$ python -q
>>> import numpy as np
>>> np.set_printoptions(precision=1, suppress=True, linewidth=120)
>>> K = np.load("m.npy")
>>> K
array([[-1.,  3.,  0.,  0.,  0.,  0.,  0.,  0.,  0.,  0.],
       [ 3.,  1.,  3.,  0.,  0.,  0.,  0.,  0.,  0.,  0.],
       [ 0.,  3.,  0.,  3.,  0.,  0.,  0.,  0.,  0.,  0.],
       [ 0.,  0.,  3., -2.,  3.,  0.,  0.,  0.,  0.,  0.],
       [ 0.,  0.,  0.,  3., -3.,  3.,  0.,  0.,  0.,  0.],
       [ 0.,  0.,  0.,  0.,  3., -3.,  3.,  0.,  0.,  0.],
       [ 0.,  0.,  0.,  0.,  0.,  3.,  1.,  3.,  0.,  0.],
       [ 0.,  0.,  0.,  0.,  0.,  0.,  3., -1.,  3.,  0.],
       [ 0.,  0.,  0.,  0.,  0.,  0.,  0.,  3., -1.,  3.],
       [ 0.,  0.,  0.,  0.,  0.,  0.,  0.,  0.,  3.,  3.]])
>>> # equal to its transpose
>>> u, v = K[2], K[1]
>>> u @ v
np.float64(3.0)
>>> pr = (u @ v) / (u @ u) * u
>>> (v - pr) @ u
np.float64(0.0)
>>> v - pr
array([ 3. ,  0.5,  3. , -0.5,  0. ,  0. ,  0. ,  0. ,  0. ,  0. ])
>>> round(float(np.linalg.norm(u + v) ** 2 + np.linalg.norm(u - v) ** 2), 1)
74.0
>>> print(np.linalg.matrix_rank(np.outer(u, v)))
1
>>> A = np.load("case18.npy")
>>> A
array([[ 1., -1.,  0.,  0.,  0.],
       [-1.,  2., -1.,  0.,  0.],
       [ 0., -1.,  0., -1.,  0.],
       [ 0.,  0., -1.,  1., -1.],
       [ 0.,  0.,  0., -1.,  1.]])
>>> # symmetric, so the eigenvalues are real
>>> u = np.array([1, 0])
>>> np.array([np.convolve(row, u, "same") for row in A])
array([[ 1., -1.,  0.,  0.,  0.],
       [-1.,  2., -1.,  0.,  0.],
       [ 0., -1.,  0., -1.,  0.],
       [ 0.,  0., -1.,  1., -1.],
       [ 0.,  0.,  0., -1.,  1.]])
>>> np.convolve(A[0], u)
array([ 1., -1.,  0.,  0.,  0.,  0.])
>>> print(np.polyval(u, A[0]))
[ 1. -1.  0.  0.  0.]
>>> vals, vecs = np.linalg.eigh(A)
>>> np.linalg.svd(A, compute_uv=False)
array([3. , 2.2, 1. , 0.7, 0.2])
>>> vals
array([-1. ,  0.2,  0.7,  2.2,  3. ])
>>> (vals > 1e-8).sum(), (vals < -1e-8).sum()
(np.int64(4), np.int64(1))
>>> np.linalg.eigvals(A)
array([-1. ,  0.2,  0.7,  3. ,  2.2])
>>> np.einsum("ii->", A)
np.float64(5.0)
>>> round(float(np.linalg.eigvals(A).sum().real), 1)
5.0
>>> round(float(np.linalg.det(A.T)), 1)
-1.0
>>> np.poly(A)
array([ 1., -5.,  5.,  5., -6.,  1.])
>>> vals, vecs = np.linalg.eig(A)
>>> np.sort(np.linalg.eigvals(A.T))
array([-1. ,  0.2,  0.7,  2.2,  3. ])
>>> np.sort(np.linalg.eigvals(np.linalg.inv(A)))
array([-1. ,  0.3,  0.5,  1.4,  4.8])
>>> vals
array([-1. ,  0.2,  0.7,  3. ,  2.2])
>>> [round(float(np.linalg.det(A[:i, :i])), 2) + 0 for i in range(1, 6)]
[1.0, 1.0, -1.0, -2.0, -1.0]
>>> J = np.load("w.npy")
>>> J
array([[-2,  0,  0, -8,  0,  0,  0],
       [-3,  0,  1, -7,  0,  0,  0],
       [ 0,  0,  0,  9,  6,  0,  0],
       [ 0,  2,  0,  0,  0,  0,  4],
       [ 0,  0,  0,  0,  0,  0,  0],
       [ 0,  0,  2,  4,  0,  0,  3],
       [-6,  0,  7, -6,  0,  0,  0],
       [ 0,  0,  0,  0,  0, -8,  0],
       [ 5,  0,  0, -9,  0,  0,  0]])
>>> x = np.array([-7, -2, 2, 8, -5, -3, 6])
>>> y = J @ x
>>> y
array([ -50,  -33,   42,   20,    0,   54,    8,   24, -107])
>>> rng = np.random.default_rng(6)
>>> y = y + 0.3 * rng.normal(size=9)
>>> y
array([ -49.7,  -32.5,   41.2,   20. ,    0.3,   54.4,    8.2,   24.4, -106.9])
>>> b, *_ = np.linalg.lstsq(J, y)
>>> [round(float(np.linalg.norm(np.linalg.solve(J.T @ J + lam * np.eye(7), J.T @ y))), 2) for lam in (0, 1, 10, 100)]
[14.03, 13.29, 11.38, 6.39]
>>> b.round()
array([-7., -2.,  2.,  8., -5., -3.,  6.])
>>> round(np.linalg.norm(y - J @ b), 1)
np.float64(0.4)
>>> np.round(J.T @ (y - J @ b), 1) + 0
array([0., 0., 0., 0., 0., 0., 0.])
>>> M2 = np.c_[J[:, :3] @ np.array([[-4, -5, -5], [4, 4, 4], [5, -1, 4]]), np.array([0, 2, 0, -1, -2, -1, -2, -2, -1])]
>>> M2
array([[  8,  10,  10,   0],
       [ 17,  14,  19,   2],
       [  0,   0,   0,   0],
       [  8,   8,   8,  -1],
       [  0,   0,   0,  -2],
       [ 10,  -2,   8,  -1],
       [ 59,  23,  58,  -2],
       [  0,   0,   0,  -2],
       [-20, -25, -25,  -1]])
>>> np.linalg.norm(np.linalg.qr(J)[0].T @ M2, axis=0) ** 2 / ((M2 ** 2).sum(axis=0) + 1e-12)
array([1. , 1. , 1. , 0.6])
>>> np.round(np.linalg.lstsq(J, M2[:, 0])[0], 1) + 0
array([-4.,  4.,  5.,  0.,  0.,  0.,  0.])
>>> W1 = np.array([[2, 2, 2, 0, 1],
...     [3, -3, -1, 1, 0],
...     [2, -3, -2, -2, 1],
...     [-1, 3, -1, -3, -1]])
>>> b = np.array([2, 2, 2, 2, 2])
>>> H = np.maximum(M2 @ W1 + b, 0)
>>> (H > 0).mean(axis=0)
array([0.9, 0.3, 0.6, 0.4, 0.9])
>>> W2 = np.array([[1, -2], [1, 1], [2, 2], [-1, 2], [2, -2]])
>>> (H @ W2).round(6).argmax(axis=1)
array([0, 0, 0, 0, 0, 0, 0, 0, 1])
>>> P = J @ np.linalg.solve(J.T @ J, J.T)
>>> np.round(P @ J[:, 0], 1) + 0
array([-2., -3.,  0.,  0.,  0.,  0., -6.,  0.,  5.])
>>> np.allclose(P @ P, P)
True
>>> np.linalg.matrix_rank(np.eye(9) - P)
np.int64(2)
>>> W0 = np.array([[6.0, 5.0, 5.0, 5.0],
...     [5.0, 6.0, 5.0, 5.0],
...     [5.0, 5.0, 6.0, 5.0],
...     [5.0, 5.0, 5.0, 6.0]])
>>> # symmetric, so the eigenvalues are real
>>> vals, vecs = np.linalg.eigh(W0)
>>> print(np.round(vecs.T @ W0 @ vecs, 1) + 0)
[[ 1.  0.  0.  0.]
 [ 0.  1.  0.  0.]
 [ 0.  0.  1.  0.]
 [ 0.  0.  0. 21.]]
>>> np.linalg.svd(W0, compute_uv=False)
array([21.,  1.,  1.,  1.])
>>> (vals > 1e-8).sum(), (vals < -1e-8).sum()
(np.int64(4), np.int64(0))
>>> print(np.unique(vals.round(6) + 0, return_counts=True)[1])
[3 1]
>>> print(vals)
[ 1.  1.  1. 21.]
>>> M2 = W0 + rng.integers(-2, 3, (4, 1)) @ rng.integers(-2, 3, (1, 4))
>>> M2
array([[10.,  9.,  5.,  9.],
       [ 9., 10.,  5.,  9.],
       [ 9.,  9.,  6.,  9.],
       [ 1.,  1.,  5.,  2.]])
>>> np.linalg.matrix_rank(M2 - W0, tol=1e-8)
np.int64(1)
>>> np.round(np.linalg.svd(M2 - W0, compute_uv=False), 1) + 0
array([13.9,  0. ,  0. ,  0. ])
>>> np.round(np.linalg.norm(W0, 2) / np.linalg.norm(W0), 1)
np.float64(1.0)
>>> np.abs(np.linalg.svd(W0)[2][-1])
array([0.9, 0.3, 0.3, 0.3])
>>> round(np.log10(np.linalg.cond(W0)))
1
>>> [round(float(x), 1) for x in np.linalg.svd(W0, compute_uv=False)[:3]]
[21.0, 1.0, 1.0]
>>> np.linalg.matrix_rank(W0, rtol=0.1)
np.int64(1)
>>> np.argsort(-np.linalg.norm(W0, axis=0).round(6), kind="stable")[:3]
array([0, 1, 2])
>>> L = np.linalg.cholesky(W0)
>>> L @ L.T
array([[6., 5., 5., 5.],
       [5., 6., 5., 5.],
       [5., 5., 6., 5.],
       [5., 5., 5., 6.]])
>>> round(np.prod(np.diag(L)) ** 2, 1), round(np.linalg.det(W0), 1)
(np.float64(21.0), np.float64(21.0))
>>> u = np.array([2, 2, 2, 2, 2])
>>> v = np.array([3, 5, 3, 5, 1, 2, 5, 3, 5])
>>> mat = u[:, None] + v[None, :]
>>> mat
array([[5, 7, 5, 7, 3, 4, 7, 5, 7],
       [5, 7, 5, 7, 3, 4, 7, 5, 7],
       [5, 7, 5, 7, 3, 4, 7, 5, 7],
       [5, 7, 5, 7, 3, 4, 7, 5, 7],
       [5, 7, 5, 7, 3, 4, 7, 5, 7]])
>>> rk = np.linalg.matrix_rank(mat)
>>> rk
np.int64(1)
>>> null = np.linalg.svd(mat)[2][rk:].T
>>> [int(np.linalg.matrix_rank(mat[:i])) for i in range(1, len(mat) + 1)]
[1, 1, 1, 1, 1]
>>> np.round(null @ null.T, 1) + 0
array([[ 0.9, -0.1, -0.1, -0.1, -0.1, -0.1, -0.1, -0.1, -0.1],
       [-0.1,  0.8, -0.1, -0.2, -0.1, -0.1, -0.2, -0.1, -0.2],
       [-0.1, -0.1,  0.9, -0.1, -0.1, -0.1, -0.1, -0.1, -0.1],
       [-0.1, -0.2, -0.1,  0.8, -0.1, -0.1, -0.2, -0.1, -0.2],
       [-0.1, -0.1, -0.1, -0.1,  1. ,  0. , -0.1, -0.1, -0.1],
       [-0.1, -0.1, -0.1, -0.1,  0. ,  0.9, -0.1, -0.1, -0.1],
       [-0.1, -0.2, -0.1, -0.2, -0.1, -0.1,  0.8, -0.1, -0.2],
       [-0.1, -0.1, -0.1, -0.1, -0.1, -0.1, -0.1,  0.9, -0.1],
       [-0.1, -0.2, -0.1, -0.2, -0.1, -0.1, -0.2, -0.1,  0.8]])
>>> np.allclose(mat @ null, 0)
True
>>> Uu, sig, Vt = np.linalg.svd(mat)
>>> print(np.argmax(sig[:-1] / (sig[1:] + 1e-6)) + 1)
1
>>> M2 = Uu[:, :1] @ np.diag(sig[:1]) @ Vt[:1]
>>> np.linalg.matrix_rank(M2)
np.int64(1)
>>> print(round(float(np.linalg.norm(mat - M2, 2)), 1), round(sig[1], 1))
0.0 0.0
>>> [round(float(x), 1) for x in np.linalg.svd(mat, compute_uv=False)[:3]]
[38.5, 0.0, 0.0]
>>> np.argsort(-np.linalg.norm(mat, axis=0).round(6), kind="stable")[:3]
array([1, 3, 6])
>>> round(float(np.linalg.norm(mat, 2) / np.linalg.norm(mat)), 1)
1.0
>>> np.linalg.matrix_rank(mat, rtol=0.1)
np.int64(1)
>>> np.linalg.cond(mat) > 100
np.True_
>>> blk = np.stack([mat, 3 * mat, mat[::-1]])
>>> np.linalg.matrix_rank(blk.reshape(3, -1))
np.int64(1)
>>> np.einsum("bij,cij->bc", blk, blk)
array([[ 1480,  4440,  1480],
       [ 4440, 13320,  4440],
       [ 1480,  4440,  1480]])
>>> m1 = np.loadtxt("x.csv", delimiter=",")
>>> m1
array([[-1.,  0.,  0.,  1.,  0.],
       [ 0.,  2., -1.,  0.,  0.],
       [ 0.,  2., -1.,  0.,  0.],
       [ 1.,  2.,  1., -1., -1.],
       [ 2.,  1.,  2., -2.,  1.]])
>>> # row 2 repeats row 1
>>> cov = m1.T @ m1
>>> print((m1 @ m1.T).shape)
(5, 5)
>>> print(np.diag(cov))
[ 6. 13.  7.  6.  2.]
>>> np.linalg.matrix_rank(cov)
np.int64(4)
